>>> import numpy as np
>>> import numpy.linalg as la
>>> np.set_printoptions(precision=2, suppress=True, linewidth=140)
>>> feats = np.array([[3, 8, 0, 0, 5], [6, 4, -6, 2, 1], [6, -5, -3, 1, -5]])
>>> blk = np.stack([feats, -2 * feats, feats[::-1]])
>>> print(la.norm(blk, axis=(1, 2)))
[16.94 33.88 16.94]
>>> print((blk @ feats.T).shape)
(3, 3, 3)
>>> print(np.einsum("bij,cij->bc", blk, blk))
[[ 287 -574   -1]
 [-574 1148    2]
 [  -1    2  287]]
>>> def softmax(z):
...     e = np.exp(z - z.max(axis=-1, keepdims=True))
...     return e / e.sum(axis=-1, keepdims=True)
... 
>>> print(np.round(softmax(feats[2]), 2) + 0)
[0.99 0.   0.   0.01 0.  ]
>>> print(np.round(softmax(10 * feats[2]), 2) + 0)
[1. 0. 0. 0. 0.]
>>> scores = feats @ feats.T / np.sqrt(5)
>>> print(np.round(softmax(scores + np.triu(np.full(scores.shape, -np.inf), 1)), 2) + 0)
[[1. 0. 0.]
 [0. 1. 0.]
 [0. 0. 1.]]
>>> print(np.round(softmax(scores), 2) + 0)
[[1. 0. 0.]
 [0. 1. 0.]
 [0. 0. 1.]]
>>> A2 = feats[0, 0] * feats[1:] - np.outer(feats[1:, 0], feats[0])
>>> print(A2)
[[  0 -36 -18   6 -27]
 [  0 -63  -9   3 -45]]
>>> print(np.flatnonzero(~A2.round(6).any(axis=1)))
[]
>>> print(feats[:, 0] / feats[0, 0])
[1. 2. 2.]
>>> Uu, sig, Vh = la.svd(feats, full_matrices=False)
>>> print(np.round(Vh @ Vh.T, 2) + 0)
[[1. 0. 0.]
 [0. 1. 0.]
 [0. 0. 1.]]
>>> print(sig / sig[0])
[1.  0.9 0.2]
>>> print(np.abs(Uu[:, 0]).round(6).argmax())
0
>>> print(np.cumsum(sig ** 2) / np.sum(sig ** 2))
[0.54 0.98 1.  ]
>>> print(np.abs(Vh[0]))
[0.27 0.81 0.16 0.05 0.5 ]
>>> print(round(np.sqrt((sig ** 2).sum()), 2), np.round(la.norm(feats), 2))
16.94 16.94
>>> print(sig)
[12.46 11.19  2.53]
>>> A2 = np.array([[9, 6, 0, 2, 7, -6, 5],
...     [7, 3, 3, 7, -7, 3, 3],
...     [5, 8, 4, 6, -1, -3, 4],
...     [-3, -2, 1, -5, 6, 6, 3],
...     [7, 3, -9, 2, 3, -2, 4],
...     [-5, 5, 0, 6, -5, 5, 1],
...     [5, -7, 6, 1, 7, 5, 5]])
>>> X = np.tril(A2)
>>> print(X)
[[ 9  0  0  0  0  0  0]
 [ 7  3  0  0  0  0  0]
 [ 5  8  4  0  0  0  0]
 [-3 -2  1 -5  0  0  0]
 [ 7  3 -9  2  3  0  0]
 [-5  5  0  6 -5  5  0]
 [ 5 -7  6  1  7  5  5]]
>>> # triangular
>>> x0 = np.array([3, 4, 2, 2, 0, 2, 2])
>>> print((X @ x0).argmax())
2
>>> print(X @ np.eye(7)[0])
[ 9.  7.  5. -3.  7. -5.  5.]
>>> print(X @ (2 * x0))
[ 54  66 110 -50  38  54  42]
>>> print(X * x0)
[[ 27   0   0   0   0   0   0]
 [ 21  12   0   0   0   0   0]
 [ 15  32   8   0   0   0   0]
 [ -9  -8   2 -10   0   0   0]
 [ 21  12 -18   4   0   0   0]
 [-15  20   0  12   0  10   0]
 [ 15 -28  12   2   0  10  10]]
>>> mat = np.load("data.npy")
>>> print(mat)
[[ 0.55  0.33 -0.28  0.5   0.28 -0.05  0.31]
 [ 0.33  0.68 -0.43 -0.17  0.2   0.38 -0.16]
 [-0.28 -0.43  0.91  0.46  0.01 -0.23 -0.43]
 [ 0.5  -0.17  0.46  1.29  0.37 -0.21  0.43]
 [ 0.28  0.2   0.01  0.37  0.21  0.13  0.09]
 [-0.05  0.38 -0.23 -0.21  0.13  1.24  0.3 ]
 [ 0.31 -0.16 -0.43  0.43  0.09  0.3   1.12]]
>>> # equal to its transpose
>>> r = la.matrix_rank(mat)
>>> print(r)
4
>>> N = la.svd(mat)[2][r:].T
>>> print([int(la.matrix_rank(np.delete(mat, i, axis=0))) for i in range(7)])
[4, 4, 4, 4, 4, 4, 4]
>>> print(np.allclose(mat @ N, 0))
True
>>> Uu, sig, Vh = la.svd(mat)
>>> print(np.argmax(sig[:-1] / (sig[1:] + 1e-6)) + 1)
4
>>> A2 = Uu[:, :4] @ np.diag(sig[:4]) @ Vh[:4]
>>> print(la.matrix_rank(A2))
4
>>> print(round(float(la.norm(mat - A2, 2)), 2), round(sig[4], 2))
0.0 0.0
>>> print(np.round(la.norm(mat - A2) / la.norm(mat), 2))
0.0
>>> print(la.matrix_rank(mat, rtol=0.05))
4
>>> M = np.load("mat.npy")
>>> print(M)
[[-2  0  0]
 [ 0 -1  0]
 [ 0  2 -1]]
>>> x0 = np.array([3, 3, 3])
>>> target = M @ x0
>>> print(target)
[-6 -3  3]
>>> print(la.solve(M, target + M[:, 0]))
[4. 3. 3.]
>>> print(la.solve(M, 3 * target))
[9. 9. 9.]
>>> print(la.solve(M.T, M[1]))
[-0.  1. -0.]
>>> print(la.solve(M, target))
[3. 3. 3.]
>>> data = np.loadtxt("a.csv", delimiter=",")
>>> print(data)
[[ -4.85 -26.65  -6.67]
 [ -8.6   14.44  -2.82]
 [  8.82  -7.83   2.01]
 [-18.87   5.21  -1.54]
 [  4.04   4.2  -15.37]
 [ -8.38   0.51   1.39]
 [  3.53   2.14   8.57]
 [ -5.65  21.07   7.24]
 [ 10.41  -4.07 -17.07]
 [ -3.87 -23.77 -16.27]
 [ -4.73 -10.08   0.16]
 [ -7.     6.01  17.14]
 [ 13.2    0.27 -11.04]
 [-12.2   40.81  14.56]
 [-24.33  -7.53 -10.53]
 [ -1.41   2.12 -21.71]
 [  1.8    9.16  26.63]
 [  1.52   9.83   1.34]
 [ 17.18   5.75  -3.43]
 [ 13.61  -1.32  16.99]
 [ 20.85  -2.65  -2.94]
 [  2.49   4.15  14.01]
 [ -7.61 -20.77 -19.52]
 [ -2.41 -12.06  14.61]
 [-17.77   8.67 -16.16]
 [-17.67  -1.36  -7.41]
 [ 25.91 -28.1   -8.73]
 [-19.33  -6.63   9.11]
 [  1.4   14.5   29.84]
 [ -1.22   5.83  20.79]]
>>> P = np.triu(np.array([[-3, 2, 2], [-3, 1, 0], [0, -2, -2]]), 1) + np.eye(3)
>>> A2 = P @ M @ la.inv(P)
>>> print(np.poly(A2))
[1. 4. 5. 2.]
>>> print(A2)
[[-2.  6.  2.]
 [ 0. -1.  0.]
 [ 0.  2. -1.]]
>>> print(np.trace(A2), np.trace(M))
-4.0 -4
>>> print(round(float(la.det(A2)), 2))
-2.0
>>> print(la.matrix_rank(A2))
3
>>> print(P @ M - M @ P)
[[0. 6. 2.]
 [0. 0. 0.]
 [0. 0. 0.]]
>>> w, evecs = la.eig(A2)
>>> print(np.sort(la.eigvals(A2 @ A2)))
[1. 1. 4.]
>>> print(w)
[-2. -1. -1.]
>>> P = data @ la.solve(data.T @ data, data.T)
>>> print(P @ data[:, 2])
[ -6.67  -2.82   2.01  -1.54 -15.37   1.39   8.57   7.24 -17.07 -16.27   0.16  17.14 -11.04  14.56 -10.53 -21.71  26.63   1.34  -3.43
  16.99  -2.94  14.01 -19.52  14.61 -16.16  -7.41  -8.73   9.11  29.84  20.79]
>>> print(np.diag(P))
[0.15 0.06 0.03 0.08 0.08 0.02 0.02 0.08 0.08 0.12 0.03 0.06 0.08 0.29 0.17 0.11 0.12 0.02 0.1  0.1  0.1  0.04 0.12 0.12 0.14 0.08 0.24
 0.15 0.15 0.08]
>>> print(np.round(la.eigvalsh(P), 2) + 0)
[0. 0. 0. 0. 0. 0. 0. 0. 0. 0. 0. 0. 0. 0. 0. 0. 0. 0. 0. 0. 0. 0. 0. 0. 0. 0. 0. 1. 1. 1.]
>>> print(np.allclose(P @ P, P))
True
>>> print(la.matrix_rank(np.eye(30) - P))
27
>>> Q, r_ = la.qr(M)
>>> print(round(np.trace(Q @ Q.T), 2))
3.0
>>> print(np.abs(np.diag(r_)))
[2.   2.24 0.45]
>>> print(Q.shape, r_.shape)
(3, 3) (3, 3)
>>> print(Q)
[[ 1.    0.    0.  ]
 [-0.   -0.45  0.89]
 [-0.    0.89  0.45]]
>>> print(np.round(Q.T @ Q, 2) + 0)
[[1. 0. 0.]
 [0. 1. 0.]
 [0. 0. 1.]]
>>> J = np.load("dump.npy")
>>> print(J)
[[30.  5. 20.]
 [ 5.  6.  4.]
 [20.  4. 21.]]
>>> # symmetric
>>> w, evecs = la.eigh(J)
>>> x0 = np.array([3, 0, 1])
>>> print(x0 @ J @ x0)
411.0
>>> print(evecs * np.sqrt(w) @ evecs.T)
[[4.99 0.55 2.2 ]
 [0.55 2.35 0.44]
 [2.2  0.44 4.  ]]
>>> print(la.eigvalsh(J[1:, 1:]))
[ 5. 22.]
>>> print(x0 @ J @ x0 / (x0 @ x0), np.round(w[0], 2), w[-1])
41.1 5.0 47.0
>>> print(np.abs(J).sum(axis=1).max(), np.abs(w).max())
55.0 47.0
>>> print(evecs * np.maximum(w, 0) @ evecs.T)
[[30.  5. 20.]
 [ 5.  6.  4.]
 [20.  4. 21.]]
>>> f, v = J[1], J[0]
>>> print(f @ v)
260.0
>>> print(f @ f)
77.0
>>> p = (f @ v) / (f @ f) * f
>>> print(round(la.norm(f + v) ** 2 + la.norm(f - v) ** 2, 2))
2804.0
>>> print(p)
[16.88 20.26 13.51]
>>> A2 = np.array([[-2, 3], [-1, 2]])
>>> W2 = np.kron(A2, J)
>>> print(W2)
[[-60. -10. -40.  90.  15.  60.]
 [-10. -12.  -8.  15.  18.  12.]
 [-40.  -8. -42.  60.  12.  63.]
 [-30.  -5. -20.  60.  10.  40.]
 [ -5.  -6.  -4.  10.  12.   8.]
 [-20.  -4. -21.  40.   8.  42.]]
>>> w, evecs = la.eig(J)
>>> print(np.sort(la.eigvals(J.T)))
[ 5.  5. 47.]
>>> print(np.round(J @ evecs[:, 0] - w[0] * evecs[:, 0], 2) + 0)
[0. 0. 0.]
>>> print(np.sort(la.eigvals(J @ J)))
[  25.   25. 2209.]
>>> A2 = np.array([[0, -1], [1, 2]])
>>> W2 = np.kron(A2, feats)
>>> print(W2)
[[  0   0   0   0   0  -3  -8   0   0  -5]
 [  0   0   0   0   0  -6  -4   6  -2  -1]
 [  0   0   0   0   0  -6   5   3  -1   5]
 [  3   8   0   0   5   6  16   0   0  10]
 [  6   4  -6   2   1  12   8 -12   4   2]
 [  6  -5  -3   1  -5  12 -10  -6   2 -10]]
>>> print(W2.shape)
(6, 10)
>>> print(la.matrix_rank(W2))
6
>>> print(np.round(la.norm(W2, 2), 2), round(float(la.norm(A2, 2) * la.norm(feats, 2)), 2))
30.09 30.09
>>> A = np.load("test19.npy")
>>> print(A)
[[0 0 0 0 0 0]
 [0 2 0 0 0 0]
 [0 0 2 0 0 0]
 [0 0 0 2 0 0]
 [0 0 0 0 2 0]
 [0 0 0 0 0 3]]
>>> th = np.radians(120)
>>> r_ = np.eye(6)
>>> r_[1, 1] = r_[2, 2] = np.cos(th)
>>> r_[1, 2], r_[2, 1] = -np.sin(th), np.sin(th)
>>> print(r_)
[[ 1.    0.    0.    0.    0.    0.  ]
 [ 0.   -0.5  -0.87  0.    0.    0.  ]
 [ 0.    0.87 -0.5   0.    0.    0.  ]
 [ 0.    0.    0.    1.    0.    0.  ]
 [ 0.    0.    0.    0.    1.    0.  ]
 [ 0.    0.    0.    0.    0.    1.  ]]
>>> A2 = A @ r_.T
>>> print(la.svd(A, compute_uv=False), la.svd(A2, compute_uv=False))
[3. 2. 2. 2. 2. 0.] [3. 2. 2. 2. 2. 0.]
>>> print(A2)
[[ 0.    0.    0.    0.    0.    0.  ]
 [ 0.   -1.    1.73  0.    0.    0.  ]
 [ 0.   -1.73 -1.    0.    0.    0.  ]
 [ 0.    0.    0.    2.    0.    0.  ]
 [ 0.    0.    0.    0.    2.    0.  ]
 [ 0.    0.    0.    0.    0.    3.  ]]
>>> print(np.allclose(la.norm(A, axis=1), la.norm(A2, axis=1)))
True
>>> print(round(la.det(r_), 2), np.round(np.trace(r_), 2))
1.0 3.0
>>> print([int(la.matrix_rank(la.matrix_power(A, p))) for p in range(1, 7)])
[5, 5, 5, 5, 5, 5]
>>> print(np.sort(la.eigvals(A)))
[0. 2. 2. 2. 2. 3.]
>>> try:
...     la.inv(A)
... except la.LinAlgError as e:
...     print(repr(e))
... 
LinAlgError('Singular matrix')
>>> print([round(float(x), 2) for x in la.svd(X, compute_uv=False)[:3]])
[17.3, 15.61, 11.21]
>>> print(round(float(la.norm(X, 2) / la.norm(X)), 2))
0.62
>>> r = la.matrix_rank(A)
>>> print(r)
5
>>> N = la.svd(A)[2][r:].T
>>> print([int(la.matrix_rank(A[:, :j + 1])) for j in range(6)])
[0, 1, 2, 3, 4, 5]
>>> print(np.allclose(A @ N, 0))
True
>>> print([int(la.matrix_rank(np.delete(A, i, axis=0))) for i in range(6)])
[5, 4, 4, 4, 4, 4]
>>> print(np.round(np.trace(la.pinv(A) @ A), 2))
5.0
>>> print(np.abs(np.diag(la.qr(A)[1])) > 1e-9)
[False  True  True  True  True  True]
>>> arr, _ = la.qr(np.array([[-0.1, -0.3, 0.5, -0.6, 0.3, 0.8, 1.9],
...     [2.1, 0.6, 0.4, 2.0, -0.2, -1.4, 1.0],
...     [-0.9, 1.0, 1.2, 1.3, -2.1, 1.0, -0.6],
...     [-1.6, -0.1, 0.1, 0.0, -1.2, 0.0, -1.1],
...     [1.1, 1.1, 1.7, -0.7, 0.0, 1.1, -0.1],
...     [-0.9, 0.1, 1.9, -1.3, 1.3, -0.2, 0.0],
...     [1.7, -0.1, -0.4, 0.0, 0.3, 1.2, 0.5]]))
>>> print(arr.round(2) + 0)
[[-0.03  0.18  0.47 -0.21 -0.57 -0.07  0.61]
 [ 0.59 -0.22  0.04 -0.68  0.12  0.35 -0.01]
 [-0.25 -0.7  -0.22 -0.3  -0.22 -0.51  0.  ]
 [-0.45 -0.06 -0.08 -0.14 -0.49  0.62 -0.38]
 [ 0.31 -0.61  0.23  0.6  -0.14  0.29  0.12]
 [-0.25 -0.13  0.82 -0.12  0.31 -0.1  -0.37]
 [ 0.48  0.19  0.08  0.09 -0.5  -0.36 -0.58]]
>>> # columns are unit length and at right angles
>>> A2 = arr / np.sqrt((arr ** 2).mean(axis=1, keepdims=True))
>>> print(la.matrix_rank(A2) == la.matrix_rank(arr))
True
>>> print(np.round(arr - arr.mean(axis=1, keepdims=True), 2) + 0)
[[-0.08  0.13  0.42 -0.26 -0.63 -0.12  0.55]
 [ 0.56 -0.25  0.01 -0.71  0.1   0.32 -0.04]
 [ 0.06 -0.38  0.1   0.01  0.1  -0.2   0.31]
 [-0.31  0.08  0.06  0.   -0.35  0.76 -0.24]
 [ 0.2  -0.73  0.12  0.49 -0.26  0.18  0.01]
 [-0.28 -0.15  0.79 -0.14  0.29 -0.12 -0.39]
 [ 0.56  0.28  0.17  0.18 -0.42 -0.27 -0.5 ]]
